% python3 -q
>>> import numpy as np
>>> np.set_printoptions(precision=3, suppress=True, linewidth=100, legacy="1.25")
>>> A = np.array([[-0.1, -0.8, -0.8, 0.9, -2.2, -0.5],
...     [-1.1, -0.9, -0.7, -1.1, -0.3, 0.9],
...     [-0.5, 0.0, 0.9, -0.8, -2.1, -0.8],
...     [0.0, -0.2, -0.5, 0.6, 0.6, 0.3],
...     [0.1, 0.1, -0.8, 1.0, -0.7, -0.9],
...     [-0.7, -1.2, 0.2, 1.4, 0.6, 0.9],
...     [1.9, 0.4, 0.9, -0.9, 1.7, 0.4],
...     [-0.6, -1.9, 0.1, 0.2, 0.3, 0.0],
...     [0.1, -0.9, -1.2, -0.5, 0.0, 0.3],
...     [0.0, -0.4, -0.6, -0.8, -0.3, 0.6]])
>>> A
array([[-0.1, -0.8, -0.8,  0.9, -2.2, -0.5],
       [-1.1, -0.9, -0.7, -1.1, -0.3,  0.9],
       [-0.5,  0. ,  0.9, -0.8, -2.1, -0.8],
       [ 0. , -0.2, -0.5,  0.6,  0.6,  0.3],
       [ 0.1,  0.1, -0.8,  1. , -0.7, -0.9],
       [-0.7, -1.2,  0.2,  1.4,  0.6,  0.9],
       [ 1.9,  0.4,  0.9, -0.9,  1.7,  0.4],
       [-0.6, -1.9,  0.1,  0.2,  0.3,  0. ],
       [ 0.1, -0.9, -1.2, -0.5,  0. ,  0.3],
       [ 0. , -0.4, -0.6, -0.8, -0.3,  0.6]])
>>> round(np.linalg.norm(A[9] - A[6]), 3)
3.248
>>> np.linalg.norm(A, axis=1).argmax()
6
>>> np.round(np.linalg.norm(A, "nuc"), 3)
14.89
>>> np.linalg.norm(A, axis=1)
array([2.681, 2.149, 2.598, 1.049, 1.72 , 2.258, 2.905, 2.027, 1.612, 1.269])
>>> round(float(np.linalg.norm(A, 1)), 3), np.round(np.linalg.norm(A, np.inf), 3)
(8.8, 6.2)
>>> np.round(np.linalg.norm(A) ** 2 / np.linalg.norm(A, 2) ** 2, 3)
2.44
>>> rng = np.random.default_rng(53)
>>> idx = rng.permutation(6)
>>> M2 = A[:, idx] * rng.choice([-1, 1], 6)
>>> M2
array([[-2.2,  0.8,  0.5,  0.1, -0.8,  0.9],
       [-0.3,  0.9, -0.9,  1.1, -0.7, -1.1],
       [-2.1, -0. ,  0.8,  0.5,  0.9, -0.8],
       [ 0.6,  0.2, -0.3, -0. , -0.5,  0.6],
       [-0.7, -0.1,  0.9, -0.1, -0.8,  1. ],
       [ 0.6,  1.2, -0.9,  0.7,  0.2,  1.4],
       [ 1.7, -0.4, -0.4, -1.9,  0.9, -0.9],
       [ 0.3,  1.9, -0. ,  0.6,  0.1,  0.2],
       [ 0. ,  0.9, -0.3, -0.1, -1.2, -0.5],
       [-0.3,  0.4, -0.6, -0. , -0.6, -0.8]])
>>> left, _, VT = np.linalg.svd(A.T @ M2)
>>> idx
array([4, 1, 5, 0, 2, 3])
>>> np.round(np.linalg.lstsq(A, M2)[0], 3) + 0
array([[ 0.,  0.,  0., -1.,  0.,  0.],
       [ 0., -1.,  0.,  0.,  0.,  0.],
       [ 0.,  0.,  0.,  0.,  1.,  0.],
       [ 0.,  0.,  0.,  0.,  0.,  1.],
       [ 1.,  0.,  0.,  0.,  0.,  0.],
       [ 0.,  0., -1.,  0.,  0.,  0.]])
>>> K = np.load("block12.npy")
>>> K
array([[-0.584, -0.139,  0.008, -0.33 ,  0.098, -0.255],
       [-0.159, -0.03 ,  0.585,  0.262,  0.484,  0.034],
       [-0.212, -0.419, -0.134,  0.208, -0.04 ,  0.133],
       [ 0.053, -0.019,  0.151, -0.305,  0.517, -0.256],
       [-0.053,  0.223, -0.078, -0.665,  0.042,  0.606],
       [ 0.425, -0.124,  0.107,  0.053, -0.269, -0.011],
       [ 0.159, -0.378, -0.477, -0.248,  0.143, -0.444],
       [-0.106, -0.72 ,  0.061,  0.005,  0.001,  0.447],
       [-0.584,  0.152,  0.004,  0.072, -0.448, -0.16 ],
       [-0.159,  0.232, -0.607,  0.417,  0.437,  0.249]])
>>> Q, Rm = np.linalg.qr(K)
>>> Q @ Rm
array([[-0.584, -0.139,  0.008, -0.33 ,  0.098, -0.255],
       [-0.159, -0.03 ,  0.585,  0.262,  0.484,  0.034],
       [-0.212, -0.419, -0.134,  0.208, -0.04 ,  0.133],
       [ 0.053, -0.019,  0.151, -0.305,  0.517, -0.256],
       [-0.053,  0.223, -0.078, -0.665,  0.042,  0.606],
       [ 0.425, -0.124,  0.107,  0.053, -0.269, -0.011],
       [ 0.159, -0.378, -0.477, -0.248,  0.143, -0.444],
       [-0.106, -0.72 ,  0.061,  0.005,  0.001,  0.447],
       [-0.584,  0.152,  0.004,  0.072, -0.448, -0.16 ],
       [-0.159,  0.232, -0.607,  0.417,  0.437,  0.249]])
>>> np.abs(np.diag(Rm))
array([1., 1., 1., 1., 1., 1.])
>>> Q.shape, Rm.shape
((10, 6), (6, 6))
>>> Rm.round(3) + 0
array([[1., 0., 0., 0., 0., 0.],
       [0., 1., 0., 0., 0., 0.],
       [0., 0., 1., 0., 0., 0.],
       [0., 0., 0., 1., 0., 0.],
       [0., 0., 0., 0., 1., 0.],
       [0., 0., 0., 0., 0., 1.]])
>>> np.allclose(Rm.T @ Rm, K.T @ K)
True
>>> Q
array([[-0.584, -0.139,  0.008, -0.33 ,  0.098, -0.255],
       [-0.159, -0.03 ,  0.585,  0.262,  0.484,  0.034],
       [-0.212, -0.419, -0.134,  0.208, -0.04 ,  0.133],
       [ 0.053, -0.019,  0.151, -0.305,  0.517, -0.256],
       [-0.053,  0.223, -0.078, -0.665,  0.042,  0.606],
       [ 0.425, -0.124,  0.107,  0.053, -0.269, -0.011],
       [ 0.159, -0.378, -0.477, -0.248,  0.143, -0.444],
       [-0.106, -0.72 ,  0.061,  0.005,  0.001,  0.447],
       [-0.584,  0.152,  0.004,  0.072, -0.448, -0.16 ],
       [-0.159,  0.232, -0.607,  0.417,  0.437,  0.249]])
>>> vec = np.array([2, 1, 2, 2, 2, 1])
>>> rhs = A @ vec
>>> c, lr = np.zeros(6), 1 / np.linalg.norm(A, 2) ** 2
>>> for i in range(8):
...     c -= lr * A.T @ (A @ c - rhs)
...     if i % 2 == 0: print(i, round(np.linalg.norm(A @ c - rhs), 3))
... 
0 4.378
2 2.073
4 1.362
6 1.097
>>> c
array([1.618, 0.992, 1.696, 1.746, 2.425, 0.234])
>>> M2 = K + rng.integers(-2, 3, (10, 1)) @ rng.integers(-2, 3, (1, 6))
>>> M2
array([[-2.584, -4.139,  0.008, -4.33 ,  2.098, -2.255],
       [ 1.841,  3.97 ,  0.585,  4.262, -1.516,  2.034],
       [-1.212, -2.419, -0.134, -1.792,  0.96 , -0.867],
       [-0.947, -2.019,  0.151, -2.305,  1.517, -1.256],
       [-2.053, -3.777, -0.078, -4.665,  2.042, -1.394],
       [-1.575, -4.124,  0.107, -3.947,  1.731, -2.011],
       [-0.841, -2.378, -0.477, -2.248,  1.143, -1.444],
       [-1.106, -2.72 ,  0.061, -1.995,  1.001, -0.553],
       [ 0.416,  2.152,  0.004,  2.072, -1.448,  0.84 ],
       [-2.159, -3.768, -0.607, -3.583,  2.437, -1.751]])
>>> np.round(np.linalg.svd(M2 - K, compute_uv=False), 3) + 0
array([16.583,  0.   ,  0.   ,  0.   ,  0.   ,  0.   ])
>>> M2 - K
array([[-2., -4.,  0., -4.,  2., -2.],
       [ 2.,  4.,  0.,  4., -2.,  2.],
       [-1., -2.,  0., -2.,  1., -1.],
       [-1., -2.,  0., -2.,  1., -1.],
       [-2., -4.,  0., -4.,  2., -2.],
       [-2., -4.,  0., -4.,  2., -2.],
       [-1., -2.,  0., -2.,  1., -1.],
       [-1., -2.,  0., -2.,  1., -1.],
       [ 1.,  2.,  0.,  2., -1.,  1.],
       [-2., -4.,  0., -4.,  2., -2.]])
>>> np.abs(M2 - K).sum(axis=1)
array([14., 14.,  7.,  7., 14., 14.,  7.,  7.,  7., 14.])
>>> ang = np.radians(180)
>>> Rm = np.eye(6)
>>> Rm[0, 0] = Rm[5, 5] = np.cos(ang)
>>> Rm[0, 5], Rm[5, 0] = -np.sin(ang), np.sin(ang)
>>> Rm.round(3) + 0
array([[-1.,  0.,  0.,  0.,  0.,  0.],
       [ 0.,  1.,  0.,  0.,  0.,  0.],
       [ 0.,  0.,  1.,  0.,  0.,  0.],
       [ 0.,  0.,  0.,  1.,  0.,  0.],
       [ 0.,  0.,  0.,  0.,  1.,  0.],
       [ 0.,  0.,  0.,  0.,  0., -1.]])
>>> M2 = K @ Rm.T
>>> np.allclose(np.linalg.norm(K, axis=1), np.linalg.norm(M2, axis=1))
True
>>> np.linalg.svd(K, compute_uv=False), np.linalg.svd(M2, compute_uv=False)
(array([1., 1., 1., 1., 1., 1.]), array([1., 1., 1., 1., 1., 1.]))
>>> np.linalg.pinv(K)
array([[-0.584, -0.159, -0.212,  0.053, -0.053,  0.425,  0.159, -0.106, -0.584, -0.159],
       [-0.139, -0.03 , -0.419, -0.019,  0.223, -0.124, -0.378, -0.72 ,  0.152,  0.232],
       [ 0.008,  0.585, -0.134,  0.151, -0.078,  0.107, -0.477,  0.061,  0.004, -0.607],
       [-0.33 ,  0.262,  0.208, -0.305, -0.665,  0.053, -0.248,  0.005,  0.072,  0.417],
       [ 0.098,  0.484, -0.04 ,  0.517,  0.042, -0.269,  0.143,  0.001, -0.448,  0.437],
       [-0.255,  0.034,  0.133, -0.256,  0.606, -0.011, -0.444,  0.447, -0.16 ,  0.249]])
>>> round(float(K[:, 4] @ K[:, 0]), 3)
-0.0
